>>> import numpy as np
>>> import numpy.linalg as la
>>> np.set_printoptions(suppress=True, linewidth=140)
>>> tidy = lambda a: np.round(a, 2) + 0
>>> B = np.array([[-2, -1, -2, -3, -3, 0],
...     [-2, -2, -2, -1, -3, 0],
...     [0, 1, 1, 3, 3, 0],
...     [2, 1, 3, 3, 2, 3],
...     [-3, 3, -3, 0, 0, 3],
...     [-1, 3, -3, -1, 1, 2],
...     [0, -1, 3, 2, -2, -2]])
>>> m1 = np.block([[np.zeros((7, 7)), B], [B.T, np.zeros((6, 6))]])
>>> m1
array([[ 0.,  0.,  0.,  0.,  0.,  0.,  0., -2., -1., -2., -3., -3.,  0.],
       [ 0.,  0.,  0.,  0.,  0.,  0.,  0., -2., -2., -2., -1., -3.,  0.],
       [ 0.,  0.,  0.,  0.,  0.,  0.,  0.,  0.,  1.,  1.,  3.,  3.,  0.],
       [ 0.,  0.,  0.,  0.,  0.,  0.,  0.,  2.,  1.,  3.,  3.,  2.,  3.],
       [ 0.,  0.,  0.,  0.,  0.,  0.,  0., -3.,  3., -3.,  0.,  0.,  3.],
       [ 0.,  0.,  0.,  0.,  0.,  0.,  0., -1.,  3., -3., -1.,  1.,  2.],
       [ 0.,  0.,  0.,  0.,  0.,  0.,  0.,  0., -1.,  3.,  2., -2., -2.],
       [-2., -2.,  0.,  2., -3., -1.,  0.,  0.,  0.,  0.,  0.,  0.,  0.],
       [-1., -2.,  1.,  1.,  3.,  3., -1.,  0.,  0.,  0.,  0.,  0.,  0.],
       [-2., -2.,  1.,  3., -3., -3.,  3.,  0.,  0.,  0.,  0.,  0.,  0.],
       [-3., -1.,  3.,  3.,  0., -1.,  2.,  0.,  0.,  0.,  0.,  0.,  0.],
       [-3., -3.,  3.,  2.,  0.,  1., -2.,  0.,  0.,  0.,  0.,  0.,  0.],
       [ 0.,  0.,  0.,  3.,  3.,  2., -2.,  0.,  0.,  0.,  0.,  0.,  0.]])
>>> U, sv, Vh = la.svd(m1)
>>> V = Vh[:(sv > 1e-8).sum()]
>>> rng = np.random.default_rng(619375)
>>> x0 = m1[12] + -3 * m1[5] + rng.integers(2) * np.eye(13)[0]
>>> x0
array([ 0.,  0.,  0.,  3.,  3.,  2., -2.,  3., -9.,  9.,  3., -3., -6.])
>>> tidy(np.diag(V.T @ V))
array([0.76, 0.99, 0.84, 0.96, 0.79, 0.69, 0.97, 1.  , 1.  , 1.  , 1.  , 1.  , 1.  ])
>>> la.matrix_rank(np.vstack([m1, x0]))
np.int64(12)
>>> U, sv, Vh = la.svd(m1)
>>> tidy(sv)
array([9.79, 9.79, 8.2 , 8.2 , 3.59, 3.59, 2.9 , 2.9 , 1.79, 1.79, 0.7 , 0.7 , 0.  ])
>>> np.argmax(sv[:-1] / (sv[1:] + 1e-6)) + 1
np.int64(12)
>>> B = U[:, :12] @ np.diag(sv[:12]) @ Vh[:12]
>>> tidy(np.abs(m1 - B).max())
np.float64(0.0)
>>> la.matrix_rank(B)
np.int64(12)
>>> la.matrix_rank(m1, rtol=0.05)
np.int64(12)
>>> tidy(la.norm(m1 - B, 2)), tidy(sv[12])
(np.float64(0.0), np.float64(0.0))
>>> tidy(la.norm(m1 - B) / la.norm(m1))
np.float64(0.0)
>>> lab = rng.permutation(13)
>>> lab
array([12,  4,  8, 11,  1,  7, 10,  5,  9,  3,  6,  2,  0])
>>> B = m1[lab][:, lab]
>>> np.trace(B)
np.float64(0.0)
>>> np.diag(B)
array([0., 0., 0., 0., 0., 0., 0., 0., 0., 0., 0., 0., 0.])
>>> np.allclose(B, m1)
False
>>> np.argsort(-la.norm(m1, axis=0).round(6), kind="stable")[:3]
array([9, 3, 4])
>>> la.matrix_rank(m1, rtol=0.1)
np.int64(10)
>>> la.cond(m1) > 100
np.True_
>>> [round(float(x), 2) for x in la.svd(m1, compute_uv=False)[:3]]
[9.79, 9.79, 8.2]
>>> A = np.load("mat.npy")
>>> A
array([[ 0., -2., -4.,  3.],
       [-2., -3., -8.,  6.],
       [ 0., -3., -2.,  3.],
       [-2., -4., -8.,  7.]])
>>> proj = np.triu(np.array([[3, -1, 0, 1], [2, 1, -2, 1], [-1, 2, -2, -3], [-1, 0, 3, 3]]), 1) + np.eye(4)
>>> B = proj @ A @ la.inv(proj)
>>> la.matrix_rank(B)
np.int64(4)
>>> B
array([[  0.,  -3., -10., -23.],
       [ -4.,  -5., -22., -50.],
       [  6.,  15.,  52., 117.],
       [ -2.,  -6., -20., -45.]])
>>> B = A / la.norm(A, axis=1, keepdims=True)
>>> gram = B @ B.T
>>> tidy(np.degrees(np.arccos(np.clip(gram[1, 3], -1, 1))))
np.float64(5.64)
>>> (gram - 2 * np.eye(4)).round(6).argmax(axis=1)
array([3, 3, 0, 1])
>>> tidy(gram)
array([[1.  , 0.98, 0.91, 0.98],
       [0.98, 1.  , 0.86, 1.  ],
       [0.91, 0.86, 1.  , 0.91],
       [0.98, 1.  , 0.91, 1.  ]])
>>> tidy(gram[1])
array([0.98, 1.  , 0.86, 1.  ])
>>> tidy(la.eigvals(A))
array([ 2.,  1.,  1., -2.])
>>> tidy(la.det(A.T))
np.float64(-4.0)
>>> np.kron(np.eye(2, dtype=int), A)
array([[ 0., -2., -4.,  3.,  0., -0., -0.,  0.],
       [-2., -3., -8.,  6., -0., -0., -0.,  0.],
       [ 0., -3., -2.,  3.,  0., -0., -0.,  0.],
       [-2., -4., -8.,  7., -0., -0., -0.,  0.],
       [ 0., -0., -0.,  0.,  0., -2., -4.,  3.],
       [-0., -0., -0.,  0., -2., -3., -8.,  6.],
       [ 0., -0., -0.,  0.,  0., -3., -2.,  3.],
       [-0., -0., -0.,  0., -2., -4., -8.,  7.]])
>>> tidy(la.det(2 * A)), tidy(la.det(A))
(np.float64(-64.0), np.float64(-4.0))
>>> tidy(np.poly(A))
array([ 1., -2., -3.,  8., -4.])
>>> B = A / np.sqrt((A ** 2).mean(axis=1, keepdims=True))
>>> la.matrix_rank(A - A.mean(axis=1, keepdims=True))
np.int64(3)
>>> la.matrix_rank(B) == la.matrix_rank(A)
np.True_
>>> tidy(la.norm(B, axis=1))
array([2., 2., 2., 2.])
>>> B = np.array([[-3, -3, 0, 2, -2, 2],
...     [2, 1, 2, -3, 0, 3],
...     [3, -1, 0, 1, 2, -2],
...     [3, 1, 0, -1, -1, -2],
...     [-3, -3, -2, 1, -3, -2],
...     [3, 3, 2, -3, 0, 3]])
>>> X = np.triu(B, 1)
>>> X
array([[ 0, -3,  0,  2, -2,  2],
       [ 0,  0,  2, -3,  0,  3],
       [ 0,  0,  0,  1,  2, -2],
       [ 0,  0,  0,  0, -1, -2],
       [ 0,  0,  0,  0,  0, -2],
       [ 0,  0,  0,  0,  0,  0]])
>>> x0 = np.array([0, 0, -1, -3, 1, 0])
>>> X * x0
array([[ 0,  0,  0, -6, -2,  0],
       [ 0,  0, -2,  9,  0,  0],
       [ 0,  0,  0, -3,  2,  0],
       [ 0,  0,  0,  0, -1,  0],
       [ 0,  0,  0,  0,  0,  0],
       [ 0,  0,  0,  0,  0,  0]])
>>> la.norm(X @ x0) <= la.norm(X, 2) * la.norm(x0) + 1e-9
np.True_
>>> np.sign((X @ x0).round(6))
array([-1,  1, -1, -1,  0,  0])
>>> np.prod(np.diag(X)), tidy(la.det(X))
(np.int64(0), np.float64(0.0))
>>> tidy(np.sort(la.eigvals(X)))
array([0., 0., 0., 0., 0., 0.])
>>> [int(la.matrix_rank(la.matrix_power(X, p))) for p in range(1, 7)]
[5, 4, 3, 2, 1, 0]
>>> X @ X
array([[ 0,  0, -6,  9, -2, -9],
       [ 0,  0,  0,  2,  7,  2],
       [ 0,  0,  0,  0, -1, -6],
       [ 0,  0,  0,  0,  0,  2],
       [ 0,  0,  0,  0,  0,  0],
       [ 0,  0,  0,  0,  0,  0]])
>>> la.matrix_rank(X - X[0, 0] * np.eye(6))
np.int64(5)
